In [1]: import numpy as np

In [2]: from numpy import linalg as LA

In [3]: np.set_printoptions(precision=3, suppress=True, linewidth=200, floatmode="fixed")

In [4]: J = np.load("layer4.npy")

In [5]: J
Out[5]: 
array([[-3,  0,  3,  2,  5],
       [ 0, -3,  0,  3,  2],
       [ 3,  0, -3,  0,  3],
       [ 2,  3,  0, -3,  0],
       [ 5,  2,  3,  0, -3]])

In [6]: u = np.array([1, 1, 1, 1, 0])

In [7]: M2 = J + np.outer(u, np.eye(5)[2])

In [8]: LA.matrix_rank(M2 - J)
Out[8]: np.int64(1)

In [9]: ev, vecs = LA.eig(J)

In [10]: ev
Out[10]: array([ 5.035, -9.236, -0.425, -4.764, -5.610])

In [11]: np.round(np.prod(ev), 3)
Out[11]: np.float64(528.0)

In [12]: np.round(J @ vecs[:, 0] - ev[0] * vecs[:, 0], 3) + 0
Out[12]: array([0.000, 0.000, 0.000, 0.000, 0.000])

In [13]: np.sort(LA.eigvals(J.T))
Out[13]: array([-9.236, -5.610, -4.764, -0.425,  5.035])

In [14]: u, g = J[4], J[2]

In [15]: u @ u
Out[15]: np.int64(47)

In [16]: u @ g
Out[16]: np.int64(-3)

In [17]: p = (u @ g) / (u @ u) * u

In [18]: round((g - p) @ u, 3)
Out[18]: np.float64(-0.0)

In [19]: LA.matrix_rank(np.outer(u, g))
Out[19]: np.int64(1)

In [20]: np.round(LA.norm(u + g) ** 2 + LA.norm(u - g) ** 2, 3)
Out[20]: np.float64(148.0)

In [21]: rng = np.random.default_rng(73766)

In [22]: M = np.eye(5, dtype=int)[rng.permutation(5)] * np.array([-2, -2, 2, 5, 3])

In [23]: M
Out[23]: 
array([[ 0, -2,  0,  0,  0],
       [ 0,  0,  0,  5,  0],
       [ 0,  0,  2,  0,  0],
       [-2,  0,  0,  0,  0],
       [ 0,  0,  0,  0,  3]])

In [24]: M2 = LA.inv(M)

In [25]: round(float(LA.slogdet(M)[0]), 3)
Out[25]: 1.0

In [26]: round(float(LA.det(M) * LA.det(M2)), 3)
Out[26]: 1.0

In [27]: LA.inv(M2)
Out[27]: 
array([[-0.000, -2.000, -0.000, -0.000, -0.000],
       [ 0.000,  0.000,  0.000,  5.000,  0.000],
       [ 0.000,  0.000,  2.000,  0.000,  0.000],
       [-2.000, -0.000, -0.000, -0.000, -0.000],
       [ 0.000,  0.000,  0.000,  0.000,  3.000]])

In [28]: M2
Out[28]: 
array([[-0.000, -0.000, -0.000, -0.500, -0.000],
       [-0.500, -0.000, -0.000, -0.000, -0.000],
       [ 0.000,  0.000,  0.500,  0.000,  0.000],
       [ 0.000,  0.200,  0.000,  0.000,  0.000],
       [ 0.000,  0.000,  0.000,  0.000,  0.333]])

In [29]: mat = np.maximum(np.array([[0, 1, -1],
    ...:     [1, 2, 1],
    ...:     [-4, -1, 5],
    ...:     [-4, -5, 1],
    ...:     [1, -2, 3],
    ...:     [-2, 4, -5],
    ...:     [-4, 5, -3],
    ...:     [-1, 5, -4],
    ...:     [-4, -2, -5],
    ...:     [2, 5, 1],
    ...:     [2, 1, 1],
    ...:     [1, 5, -1],
    ...:     [-3, -4, -4],
    ...:     [3, -3, 1],
    ...:     [0, -1, 0],
    ...:     [1, 3, 2],
    ...:     [-4, 4, 5],
    ...:     [-3, -2, -5],
    ...:     [0, -4, 2],
    ...:     [2, 1, -1]]) @ np.array([[-1, -7, 1, -8], [-5, 8, -5, -5], [-9, -6, 2, 8]]) + np.array([-6, 0, 2, 9]), 0)

In [30]: mat
Out[30]: 
array([[ 0, 14,  0,  0],
       [ 0,  3,  0,  0],
       [ 0,  0, 13, 86],
       [14,  0, 25, 74],
       [ 0,  0, 19, 35],
       [21, 76,  0,  0],
       [ 0, 86,  0,  0],
       [ 6, 71,  0,  0],
       [53, 42,  0, 11],
       [ 0, 20,  0,  0],
       [ 0,  0,  1,  0],
       [ 0, 39,  0,  0],
       [53, 13, 11, 21],
       [ 0,  0, 22,  8],
       [ 0,  0,  7, 14],
       [ 0,  5,  0,  2],
       [ 0, 30,  0, 61],
       [52, 35,  0,  3],
       [ 0,  0, 26, 45],
       [ 0,  0,  0,  0]])

In [31]: z = mat[:, 0] > np.median(mat[:, 0])

In [32]: u = mat[z].mean(axis=0) - mat[~z].mean(axis=0)

In [33]: np.argsort(-np.abs(u).round(6), kind="stable")
Out[33]: array([0, 1, 2, 3])

In [34]: (((mat - mat.mean(axis=0)) @ u > 0) == z).mean()
Out[34]: np.float64(0.85)

In [35]: ((mat - mat.mean(axis=0)) @ u > 0).astype(int)
Out[35]: array([0, 0, 0, 0, 0, 1, 1, 1, 1, 0, 0, 1, 1, 0, 0, 0, 0, 1, 0, 0])

In [36]: Xc = mat - mat.mean(axis=0)

In [37]: vecs = LA.svd(Xc)[2][:3]

In [38]: M2 = Xc - Xc @ vecs.T @ vecs

In [39]: np.diag(vecs.T @ vecs)
Out[39]: array([1.000, 0.987, 0.046, 0.967])

In [40]: (Xc @ vecs.T).std(axis=0)
Out[40]: array([32.367, 22.243, 17.655])

In [41]: LA.norm(M2, axis=1).round(6).argmax()
Out[41]: np.int64(13)

In [42]: np.round(np.cov(Xc @ vecs.T, rowvar=False), 3) + 0
Out[42]: 
array([[1102.731,    0.000,    0.000],
       [   0.000,  520.807,    0.000],
       [   0.000,    0.000,  328.093]])

In [43]: M2.std(axis=0)
Out[43]: array([0.114, 0.735, 6.379, 1.194])

In [44]: A = np.load("m.npy")

In [45]: A
Out[45]: 
array([[-1, -1, -1],
       [-1, -2, -2],
       [-1, -2, -3]])

In [46]: Q = A.astype(float).copy()

In [47]: for j in range(3):
    ...:     Q[:, j] -= Q[:, :j] @ (Q[:, :j].T @ Q[:, j])
    ...:     Q[:, j] /= LA.norm(Q[:, j])
    ...: 

In [48]: np.round(Q.T @ A, 3) + 0
Out[48]: 
array([[1.732, 2.887, 3.464],
       [0.000, 0.816, 1.225],
       [0.000, 0.000, 0.707]])

In [49]: np.round(Q.T @ Q, 3) + 0
Out[49]: 
array([[1.000, 0.000, 0.000],
       [0.000, 1.000, 0.000],
       [0.000, 0.000, 1.000]])

In [50]: Q, r_ = LA.qr(A)

In [51]: round(abs(r_[0, 0]), 3), round(LA.norm(A[:, 0]), 3)
Out[51]: (np.float64(1.732), np.float64(1.732))

In [52]: np.round(Q.T @ Q, 3) + 0
Out[52]: 
array([[1.000, 0.000, 0.000],
       [0.000, 1.000, 0.000],
       [0.000, 0.000, 1.000]])

In [53]: np.allclose(r_.T @ r_, A.T @ A)
Out[53]: True

In [54]: Q.round(3) + 0
Out[54]: 
array([[-0.577,  0.816,  0.000],
       [-0.577, -0.408, -0.707],
       [-0.577, -0.408,  0.707]])

In [55]: np.abs(np.diag(r_))
Out[55]: array([1.732, 0.816, 0.707])

In [56]: data = np.array([[2, -2, 4, 2],
    ...:     [2, -4, -5, -1],
    ...:     [5, 5, 3, 1],
    ...:     [1, -1, 3, 4],
    ...:     [1, 1, 1, 3],
    ...:     [3, 0, -5, -2]])

In [57]: data
Out[57]: 
array([[ 2, -2,  4,  2],
       [ 2, -4, -5, -1],
       [ 5,  5,  3,  1],
       [ 1, -1,  3,  4],
       [ 1,  1,  1,  3],
       [ 3,  0, -5, -2]])

In [58]: vec = np.array([-5, 5, 1, 0])

In [59]: rhs = data @ vec

In [60]: np.round(LA.solve(data.T @ data, data.T @ rhs), 3) + 0
Out[60]: array([-5.000,  5.000,  1.000,  0.000])

In [61]: np.round(LA.lstsq(data, rhs)[0], 3) + 0
Out[61]: array([-5.000,  5.000,  1.000,  0.000])

In [62]: rhs = rhs + 0.1 * rng.normal(size=6)

In [63]: rhs
Out[63]: array([-16.010, -35.062,   2.974,  -7.013,   1.050, -20.015])

In [64]: c, *_ = LA.lstsq(data, rhs)

In [65]: c.round()
Out[65]: array([-5.000,  5.000,  1.000,  0.000])

In [66]: Uu, sig, Vt = LA.svd(data, full_matrices=False)

In [67]: Uu.shape, sig.shape, Vt.shape
Out[67]: ((6, 4), (4,), (4, 4))

In [68]: sig
Out[68]: array([10.840,  7.165,  5.909,  2.692])

In [69]: sig / sig[0]
Out[69]: array([1.000, 0.661, 0.545, 0.248])

In [70]: np.abs(Vt[0])
Out[70]: array([0.130, 0.340, 0.822, 0.438])

In [71]: np.round(Uu.T @ Uu, 3) + 0
Out[71]: 
array([[1.000, 0.000, 0.000, 0.000],
       [0.000, 1.000, 0.000, 0.000],
       [0.000, 0.000, 1.000, 0.000],
       [0.000, 0.000, 0.000, 1.000]])

In [72]: round(np.sqrt((sig ** 2).sum()), 3), round(float(LA.norm(data)), 3)
Out[72]: (np.float64(14.526), 14.526)

In [73]: np.round(Uu.T @ data @ Vt.T, 3) + 0
Out[73]: 
array([[10.840,  0.000,  0.000,  0.000],
       [ 0.000,  7.165,  0.000,  0.000],
       [ 0.000,  0.000,  5.909,  0.000],
       [ 0.000,  0.000,  0.000,  2.692]])

In [74]: np.count_nonzero(data)
Out[74]: np.int64(23)

In [75]: np.diff(data, axis=0)
Out[75]: 
array([[ 0, -2, -9, -3],
       [ 3,  9,  8,  2],
       [-4, -6,  0,  3],
       [ 0,  2, -2, -1],
       [ 2, -1, -6, -5]])

In [76]: data.sum(axis=1)
Out[76]: array([ 6, -8, 14,  7,  6, -4])

In [77]: LA.svd(data, compute_uv=False)
Out[77]: array([10.840,  7.165,  5.909,  2.692])

In [78]: data - data[0]
Out[78]: 
array([[ 0,  0,  0,  0],
       [ 0, -2, -9, -3],
       [ 3,  7, -1, -1],
       [-1,  1, -1,  2],
       [-1,  3, -3,  1],
       [ 1,  2, -9, -4]])

In [79]: data.shape
Out[79]: (6, 4)

In [80]: data.mean(axis=0)
Out[80]: array([ 2.333, -0.167,  0.167,  1.167])
